$ python3 -q
>>> import numpy as np
>>> import numpy.linalg as la
>>> np.set_printoptions(precision=2, suppress=True, linewidth=140, floatmode="fixed")
>>> def rd(a):
...     return np.round(a, 2) + 0
... 
>>> F = np.load("case11.npy")
>>> rd(F)
array([[0.25, 0.25, 0.00, 0.00, 0.25, 0.00, 0.25, 0.00],
       [0.00, 0.33, 0.00, 0.00, 0.00, 0.33, 0.33, 0.00],
       [0.00, 0.00, 0.50, 0.00, 0.00, 0.25, 0.00, 0.25],
       [0.20, 0.00, 0.20, 0.20, 0.20, 0.00, 0.00, 0.20],
       [0.20, 0.20, 0.00, 0.00, 0.40, 0.20, 0.00, 0.00],
       [0.00, 0.00, 0.50, 0.00, 0.00, 0.50, 0.00, 0.00],
       [0.00, 0.00, 0.00, 0.00, 0.00, 0.00, 0.50, 0.50],
       [0.20, 0.00, 0.20, 0.00, 0.20, 0.00, 0.20, 0.20]])
>>> rd(la.norm(F, 2) / la.norm(F))
np.float64(0.66)
>>> la.matrix_rank(F, rtol=0.1)
np.int64(7)
>>> la.cond(F) > 100
np.True_
>>> U, sig, vt = la.svd(F)
>>> rd(sig)
array([1.08, 0.80, 0.66, 0.57, 0.20, 0.17, 0.12, 0.00])
>>> np.argmax(sig[:-1] / (sig[1:] + 1e-6)) + 1
np.int64(7)
>>> A2 = U[:, :7] @ np.diag(sig[:7]) @ vt[:7]
>>> la.matrix_rank(F, rtol=0.05)
np.int64(7)
>>> U, sig, vt = la.svd(F)
>>> evecs = vt[:(sig > 1e-8).sum()]
>>> rng = np.random.default_rng(7014)
>>> x = F[2] + 4 * F[0] + rng.integers(2) * np.eye(8)[1]
>>> x
array([1.00, 1.00, 0.50, 0.00, 1.00, 0.25, 1.00, 0.25])
>>> la.matrix_rank(np.vstack([F, x]))
np.int64(7)
>>> np.allclose(evecs.T @ evecs @ x, x)
True
>>> A2 = F + rng.integers(-2, 3, (8, 7)) @ rng.integers(-2, 3, (7, 8))
>>> rd(A2)
array([[  2.25,  -4.75,   1.00,   1.00,   2.25,  -7.00,  -1.75,  -4.00],
       [ 14.00,  -1.67, -14.00,   6.00,   4.00,  12.33,  12.33,  -1.00],
       [ -1.00,  -1.00,  -7.50,   0.00,  -7.00,  -1.75,   1.00,  -1.75],
       [  9.20,  -5.00,  -9.80,   4.20,   3.20,   8.00,   5.00,   0.20],
       [  3.20,  -4.80,   2.00,  -8.00,   8.40,  -2.80,  -6.00,  -7.00],
       [  4.00,  -3.00,  -0.50,  11.00,   0.00,  -6.50,   8.00,   5.00],
       [  3.00,   3.00, -10.00,  10.00,  -4.00,   2.00,  10.50,  11.50],
       [  2.20,  -8.00,  -7.80,   8.00,  -2.80,  -4.00,   3.20,   7.20]])
>>> la.matrix_rank(A2 - F, tol=1e-8)
np.int64(7)
>>> A2 - F
array([[  2.00,  -5.00,   1.00,   1.00,   2.00,  -7.00,  -2.00,  -4.00],
       [ 14.00,  -2.00, -14.00,   6.00,   4.00,  12.00,  12.00,  -1.00],
       [ -1.00,  -1.00,  -8.00,   0.00,  -7.00,  -2.00,   1.00,  -2.00],
       [  9.00,  -5.00, -10.00,   4.00,   3.00,   8.00,   5.00,   0.00],
       [  3.00,  -5.00,   2.00,  -8.00,   8.00,  -3.00,  -6.00,  -7.00],
       [  4.00,  -3.00,  -1.00,  11.00,   0.00,  -7.00,   8.00,   5.00],
       [  3.00,   3.00, -10.00,  10.00,  -4.00,   2.00,  10.00,  11.00],
       [  2.00,  -8.00,  -8.00,   8.00,  -3.00,  -4.00,   3.00,   7.00]])
>>> np.abs(A2 - F).sum(axis=1)
array([24.00, 65.00, 22.00, 44.00, 42.00, 39.00, 53.00, 43.00])
>>> m1 = np.array([[0, 0, 0, 0], [0, 2, 0, 0], [0, 0, 1, 0], [0, 0, 0, 1]])
>>> # triangular
>>> vals, evecs = la.eigh(m1)
>>> x = np.array([1, 1, 0, 3])
>>> np.abs(m1).sum(axis=1).max(), np.abs(vals).max()
(np.int64(2), np.float64(2.0))
>>> evecs * np.maximum(vals, 0) @ evecs.T
array([[0.00, 0.00, 0.00, 0.00],
       [0.00, 2.00, 0.00, 0.00],
       [0.00, 0.00, 1.00, 0.00],
       [0.00, 0.00, 0.00, 1.00]])
>>> (np.sign(evecs[:, -1].round(6)) == np.sign(evecs[0, -1].round(6))).astype(int)
array([1, 0, 1, 1])
>>> x @ m1 @ x / (x @ x), vals[0], vals[-1]
(np.float64(1.0), np.float64(0.0), np.float64(2.0))
